>>> import numpy as np
>>> import numpy.linalg as la
>>> np.set_printoptions(precision=3, suppress=True, linewidth=200, legacy="1.25")
>>> mat, _ = la.qr(np.array([[2.2, -0.1, 0.3, 0.3, -0.6, 1.6, 0.0, -0.7, 2.2, -0.5],
...     [0.2, -0.8, -1.1, 1.4, 0.0, -0.6, 0.7, 0.6, 0.8, -0.9],
...     [-0.9, 0.0, 1.1, 0.0, 1.6, -0.5, -0.7, -1.1, 1.0, 0.4],
...     [-0.8, 0.2, -1.6, 1.2, -1.4, -0.6, 1.1, -2.1, 1.5, 1.4],
...     [-1.6, -0.7, 0.4, 1.3, -1.3, -1.3, 0.5, 1.7, -1.9, -0.3],
...     [-0.7, -0.6, 0.2, -0.2, 2.5, 0.6, 0.3, 1.8, -0.1, 0.4],
...     [-0.6, -0.2, 0.3, 2.2, 0.8, -1.4, -1.5, -0.8, -0.5, -1.0],
...     [0.4, 0.9, -2.1, 1.1, 0.8, 0.2, 1.1, 1.7, 0.2, 0.3],
...     [-0.2, 1.1, -1.1, 1.7, 0.7, -1.0, 0.4, 0.2, -0.9, -0.1],
...     [1.5, 0.9, -1.1, 0.3, 1.9, 2.9, 0.2, 1.0, -1.6, 0.3]]))
>>> mat
array([[-0.63 , -0.291, -0.08 , -0.397, -0.169, -0.129,  0.376,  0.253,  0.269, -0.176],
       [-0.057, -0.429,  0.624, -0.178,  0.167,  0.308,  0.061,  0.083, -0.34 ,  0.377],
       [ 0.258,  0.098, -0.373, -0.157,  0.331, -0.006,  0.212,  0.498,  0.18 ,  0.571],
       [ 0.229,  0.189,  0.489,  0.039, -0.303, -0.33 , -0.152,  0.64 ,  0.098, -0.166],
       [ 0.458, -0.182,  0.086, -0.306, -0.245, -0.514,  0.372, -0.413,  0.018,  0.15 ],
       [ 0.2  , -0.229,  0.12 ,  0.139,  0.711, -0.159,  0.246,  0.06 ,  0.092, -0.52 ],
       [ 0.172, -0.036, -0.038, -0.726,  0.162,  0.098, -0.58 , -0.062,  0.181, -0.178],
       [-0.115,  0.415,  0.439,  0.009,  0.141,  0.165,  0.151, -0.286,  0.663,  0.174],
       [ 0.057,  0.582,  0.037, -0.373,  0.011,  0.253,  0.426,  0.04 , -0.45 , -0.26 ],
       [-0.43 ,  0.295,  0.092, -0.072,  0.362, -0.625, -0.217, -0.098, -0.293,  0.226]])
>>> Uu, sigma, VT = la.svd(mat, full_matrices=False)
>>> print(np.allclose(Uu * sigma @ VT, mat))
True
>>> (sigma > 1e-8).sum()
10
>>> np.sort(np.abs(la.eigvals(mat)))
array([1., 1., 1., 1., 1., 1., 1., 1., 1., 1.])
>>> print(np.allclose(mat, mat.T))
False
>>> print(round(np.trace(mat), 3))
-2.888
>>> round(np.abs(la.eigvals(mat)).max(), 3)
1.0
>>> q, vecs = la.qr(mat[:, :5])[0], la.qr(mat[:, 5:])[0]
>>> sigma = la.svd(q.T @ vecs, compute_uv=False)
>>> np.degrees(np.arccos(sigma.clip(0, 1)))
array([90., 90., 90., 90., 90.])
>>> sigma.round(3) + 0
array([0., 0., 0., 0., 0.])
>>> (sigma > 0.9).sum()
0
>>> round(la.norm(q @ q.T - vecs @ vecs.T, 2), 3)
1.0
>>> E = np.array([[-1, -1, -1, -1, -1, -1, -1],
...     [-1, -2, -2, -2, -2, -2, -2],
...     [-1, -2, -3, -3, -3, -3, -3],
...     [-1, -2, -3, -4, -4, -4, -4],
...     [-1, -2, -3, -4, -5, -5, -5],
...     [-1, -2, -3, -4, -5, -6, -6],
...     [-1, -2, -3, -4, -5, -6, -7]])
>>> # equal to its transpose
>>> vec = np.array([5, 1, 4, 4, 1, 5, 4])
>>> y = E @ vec
>>> beta, lr = np.zeros(7), 1 / la.norm(E, 2) ** 2
>>> for i in range(25):
...     beta -= lr * E.T @ (E @ beta - y)
...     if i % 5 == 0: print(i, round(la.norm(E @ beta - y), 3))
... 
0 5.14
5 4.891
10 4.661
15 4.449
20 4.252
>>> beta
array([1.114, 2.045, 2.801, 3.349, 3.728, 4.011, 4.151])
>>> round(float(la.cond(E)), 3)
87.567
